$ python3 -q
>>> import numpy as np
>>> np.set_printoptions(precision=2, suppress=True, linewidth=200)
>>> rnd = lambda a: np.round(a, 2) + 0
>>> Y = np.array([[-4, -3, -1, 1, 0, 5, -3, 0, 0, 4, -3, -5],
...     [5, 4, -5, -3, 0, -1, -2, -1, 3, -4, 2, 0],
...     [-5, 4, -1, -1, -2, 2, 1, 3, 0, 3, 3, 3],
...     [-1, -3, -3, -5, -4, 5, 5, 4, 1, 1, -4, -5],
...     [-4, 0, -2, 1, -5, 3, 3, 2, 1, 0, 3, 1],
...     [5, 0, 5, -2, -3, 2, 0, 3, 4, -1, 4, -5],
...     [-3, -3, -2, -4, 4, -1, -2, 5, -2, 0, -3, 2],
...     [5, -1, 0, 4, 0, 2, 3, -1, -1, -4, 3, 4],
...     [3, 4, 2, 1, 3, 3, 3, 1, 3, -2, 2, 5],
...     [2, 0, 0, -5, 0, -2, 5, 3, 3, -4, -2, 4],
...     [-2, 2, 1, 1, -1, -1, 5, 2, 4, 0, 0, 2],
...     [5, 5, 5, -5, -2, -1, 4, -5, 3, 0, 2, 4]])
>>> K = Y - Y.T
>>> print(K)
[[  0  -8   4   2   4   0   0  -5  -3   2  -1 -10]
 [  8   0  -9   0   0  -1   1   0  -1  -4   0  -5]
 [ -4   9   0   2   0  -3   3   3  -2   3   2  -2]
 [ -2   0  -2   0  -5   7   9   0   0   6  -5   0]
 [ -4   0   0   5   0   6  -1   2  -2   0   4   3]
 [  0   1   3  -7  -6   0   1   1   1   1   5  -4]
 [  0  -1  -3  -9   1  -1   0   2  -5  -5  -8  -2]
 [  5   0  -3   0  -2  -1  -2   0  -2  -7   1   9]
 [  3   1   2   0   2  -1   5   2   0  -5  -2   2]
 [ -2   4  -3  -6   0  -1   5   7   5   0  -2   4]
 [  1   0  -2   5  -4  -5   8  -1   2   2   0   0]
 [ 10   5   2   0  -3   4   2  -9  -2  -4   0   0]]
>>> u, g = K[1], K[7]
>>> print(u @ u)
189
>>> print(u @ g)
51
>>> pr = (u @ g) / (u @ u) * u
>>> print((g - pr) @ u)
0.0
>>> print(rnd(g - pr))
[ 2.84  0.   -0.57  0.   -2.   -0.73 -2.27  0.   -1.73 -5.92  1.   10.35]
>>> x = np.array([2, -1, 0, -1, -1, 2, 1, -2, 0, -1, -1, 0])
>>> print(x @ K @ x)
0
>>> print(rnd(np.linalg.eigvals(K).real))
[0. 0. 0. 0. 0. 0. 0. 0. 0. 0. 0. 0.]
>>> Q = np.linalg.solve(np.eye(12) - K, np.eye(12) + K)
>>> print(rnd(Q @ Q.T))
[[1. 0. 0. 0. 0. 0. 0. 0. 0. 0. 0. 0.]
 [0. 1. 0. 0. 0. 0. 0. 0. 0. 0. 0. 0.]
 [0. 0. 1. 0. 0. 0. 0. 0. 0. 0. 0. 0.]
 [0. 0. 0. 1. 0. 0. 0. 0. 0. 0. 0. 0.]
 [0. 0. 0. 0. 1. 0. 0. 0. 0. 0. 0. 0.]
 [0. 0. 0. 0. 0. 1. 0. 0. 0. 0. 0. 0.]
 [0. 0. 0. 0. 0. 0. 1. 0. 0. 0. 0. 0.]
 [0. 0. 0. 0. 0. 0. 0. 1. 0. 0. 0. 0.]
 [0. 0. 0. 0. 0. 0. 0. 0. 1. 0. 0. 0.]
 [0. 0. 0. 0. 0. 0. 0. 0. 0. 1. 0. 0.]
 [0. 0. 0. 0. 0. 0. 0. 0. 0. 0. 1. 0.]
 [0. 0. 0. 0. 0. 0. 0. 0. 0. 0. 0. 1.]]
